$ python3 -q
>>> import numpy as np
>>> np.set_printoptions(precision=1, suppress=True, linewidth=140)
>>> r0 = np.array([3, 3, 3, 0, 0, 0, 1, 3])
>>> J = np.array([np.roll(r0, i) for i in range(8)])
>>> J
array([[3, 3, 3, 0, 0, 0, 1, 3],
       [3, 3, 3, 3, 0, 0, 0, 1],
       [1, 3, 3, 3, 3, 0, 0, 0],
       [0, 1, 3, 3, 3, 3, 0, 0],
       [0, 0, 1, 3, 3, 3, 3, 0],
       [0, 0, 0, 1, 3, 3, 3, 3],
       [3, 0, 0, 0, 1, 3, 3, 3],
       [3, 3, 0, 0, 0, 1, 3, 3]])
>>> x0 = np.array([-1, 2, 4, -4, -2, -5, 0, -5])
>>> y = J @ x0
>>> b, lr = np.zeros(8), 1 / np.linalg.norm(J, 2) ** 2
>>> for i in range(20):
...     b -= lr * J.T @ (J @ b - y)
...     if i % 5 == 0: print(i, round(np.linalg.norm(J @ b - y), 1))
... 
0 28.5
5 8.0
10 6.8
15 6.4
>>> b
array([-0.5,  1.7,  1.2, -1.1, -2.3, -4.4, -3.2, -2.4])
>>> round(float(np.linalg.cond(J)), 1)
13.0
>>> F = np.loadtxt("dump.csv", delimiter=",")
>>> F.round(1) + 0
array([[ 0. , -0.2, -0.2,  0.1,  0. ,  1.1, -0.3, -0.8, -0.8, -0.9,  1.3,  0.6],
       [-0.2, -0.1, -0.1,  1.1,  0.2,  0.1, -0.4,  0.6,  0.2,  0.4, -0.4,  1.1],
       [-0.2, -0.1, -1. ,  1.8,  0.8,  0.5, -0.5, -0.2,  0. , -0.2, -0.5, -0.1],
       [ 0.1,  1.1,  1.8,  1.1, -0.7, -0.5,  0.1, -0.3,  0.4,  0.3,  0.1,  0.4],
       [ 0. ,  0.2,  0.8, -0.7, -0.5,  1.2,  0.2,  0.6, -0.2, -1. , -1.4, -0.4],
       [ 1.1,  0.1,  0.5, -0.5,  1.2, -1.1, -0.5,  0.1, -1.7,  0.2, -0.2,  0. ],
       [-0.3, -0.4, -0.5,  0.1,  0.2, -0.5, -0.8, -1.1,  0. , -0.5, -0.9, -0.4],
       [-0.8,  0.6, -0.2, -0.3,  0.6,  0.1, -1.1,  1.5,  0.1,  0.3, -0.4, -0.8],
       [-0.8,  0.2,  0. ,  0.4, -0.2, -1.7,  0. ,  0.1, -0.6, -0.8, -0.1,  0.2],
       [-0.9,  0.4, -0.2,  0.3, -1. ,  0.2, -0.5,  0.3, -0.8,  0.9,  0.1, -0.4],
       [ 1.3, -0.4, -0.5,  0.1, -1.4, -0.2, -0.9, -0.4, -0.1,  0.1, -1.3,  0.5],
       [ 0.6,  1.1, -0.1,  0.4, -0.4,  0. , -0.4, -0.8,  0.2, -0.4,  0.5, -2. ]])
>>> left, sigma, Vt = np.linalg.svd(F)
>>> np.argmax(sigma[:-1] / (sigma[1:] + 1e-6)) + 1
np.int64(11)
>>> sigma.round(1) + 0
array([3., 3., 3., 3., 3., 3., 2., 2., 2., 1., 1., 0.])
>>> A2 = left[:, :11] @ np.diag(sigma[:11]) @ Vt[:11]
>>> round(np.linalg.norm(F - A2, 2), 1), round(float(sigma[11]), 1)
(np.float64(0.0), 0.0)
>>> np.round(np.abs(F - A2).max(), 1)
np.float64(0.0)
>>> r = np.linalg.matrix_rank(F)
>>> r
np.int64(11)
>>> N = np.linalg.svd(F)[2][r:].T
>>> [int(np.linalg.matrix_rank(F[:i])) for i in range(1, len(F) + 1)]
[1, 2, 3, 4, 5, 6, 7, 8, 9, 10, 11, 11]
>>> np.allclose(F @ N, 0)
True
>>> np.linalg.matrix_rank(F.T @ F), np.linalg.matrix_rank(F @ F.T)
(np.int64(11), np.int64(11))
>>> np.round(N @ N.T, 1) + 0
array([[ 0. , -0.1,  0. ,  0. ,  0. ,  0. ,  0. ,  0. ,  0. ,  0. ,  0. ,  0. ],
       [-0.1,  0.5, -0.3, -0.2,  0.1,  0. ,  0.1, -0.2,  0. ,  0. , -0.1,  0.3],
       [ 0. , -0.3,  0.1,  0.1,  0. ,  0. ,  0. ,  0.1,  0. ,  0. ,  0.1, -0.1],
       [ 0. , -0.2,  0.1,  0.1,  0. ,  0. ,  0. ,  0.1,  0. ,  0. ,  0. , -0.1],
       [ 0. ,  0.1,  0. ,  0. ,  0. ,  0. ,  0. ,  0. ,  0. ,  0. ,  0. ,  0. ],
       [ 0. ,  0. ,  0. ,  0. ,  0. ,  0. ,  0. ,  0. ,  0. ,  0. ,  0. ,  0. ],
       [ 0. ,  0.1,  0. ,  0. ,  0. ,  0. ,  0. ,  0. ,  0. ,  0. ,  0. ,  0. ],
       [ 0. , -0.2,  0.1,  0.1,  0. ,  0. ,  0. ,  0.1,  0. ,  0. ,  0. , -0.1],
       [ 0. ,  0. ,  0. ,  0. ,  0. ,  0. ,  0. ,  0. ,  0. ,  0. ,  0. ,  0. ],
       [ 0. ,  0. ,  0. ,  0. ,  0. ,  0. ,  0. ,  0. ,  0. ,  0. ,  0. ,  0. ],
       [ 0. , -0.1,  0.1,  0. ,  0. ,  0. ,  0. ,  0. ,  0. ,  0. ,  0. , -0.1],
       [ 0. ,  0.3, -0.1, -0.1,  0. ,  0. ,  0. , -0.1,  0. ,  0. , -0.1,  0.1]])
>>> A2 = np.array([[2, 2],
...     [1, 0],
...     [2, 3],
...     [1, 3],
...     [3, 0],
...     [1, 1],
...     [2, 2],
...     [1, 1],
...     [3, 1],
...     [2, 3],
...     [0, 2],
...     [1, 1]])
>>> np.einsum("ij->j", F)
array([-0.2,  2.4,  0.4,  3.9, -1.3, -0.9, -5. , -0.4, -3.2, -1.7, -3.2, -1.4])
